% ipython --no-banner

In [1]: import numpy as np

In [2]: np.set_printoptions(suppress=True, linewidth=200)

In [3]: X = 0.9 ** np.abs(np.subtract.outer(np.arange(7), np.arange(7)))

In [4]: print(X.round(3))
[[1.    0.9   0.81  0.729 0.656 0.59  0.531]
 [0.9   1.    0.9   0.81  0.729 0.656 0.59 ]
 [0.81  0.9   1.    0.9   0.81  0.729 0.656]
 [0.729 0.81  0.9   1.    0.9   0.81  0.729]
 [0.656 0.729 0.81  0.9   1.    0.9   0.81 ]
 [0.59  0.656 0.729 0.81  0.9   1.    0.9  ]
 [0.531 0.59  0.656 0.729 0.81  0.9   1.   ]]

In [5]: evals, vecs = np.linalg.eigh(X)

In [6]: np.round(np.abs(vecs[:, -1]), 3)
Out[6]: array([0.352, 0.377, 0.393, 0.398, 0.393, 0.377, 0.352])

In [7]: np.round(vecs.T @ vecs, 3) + 0
Out[7]: 
array([[1., 0., 0., 0., 0., 0., 0.],
       [0., 1., 0., 0., 0., 0., 0.],
       [0., 0., 1., 0., 0., 0., 0.],
       [0., 0., 0., 1., 0., 0., 0.],
       [0., 0., 0., 0., 1., 0., 0.],
       [0., 0., 0., 0., 0., 1., 0.],
       [0., 0., 0., 0., 0., 0., 1.]])

In [8]: evals.round(3)
Out[8]: array([0.055, 0.065, 0.085, 0.132, 0.26 , 0.806, 5.597])

In [9]: np.round(evals.sum(), 3), np.trace(X)
Out[9]: (np.float64(7.0), np.float64(7.0))

In [10]: np.unique(evals.round(6) + 0, return_counts=True)[1]
Out[10]: array([1, 1, 1, 1, 1, 1, 1])

In [11]: np.abs(vecs[:, -1]).round(6).argmax()
Out[11]: np.int64(3)

In [12]: print((evals > 1e-8).sum(), (evals < -1e-8).sum())
7 0

In [13]: B = X / np.sqrt((X ** 2).mean(axis=1, keepdims=True))

In [14]: np.linalg.matrix_rank(B) == np.linalg.matrix_rank(X)
Out[14]: np.True_

In [15]: B[6].round(3)
Out[15]: array([0.698, 0.775, 0.862, 0.957, 1.064, 1.182, 1.313])

In [16]: np.linalg.matrix_rank(X - X.mean(axis=1, keepdims=True))
Out[16]: np.int64(6)

In [17]: print(np.round(np.linalg.norm(B, axis=1), 3))
[2.646 2.646 2.646 2.646 2.646 2.646 2.646]
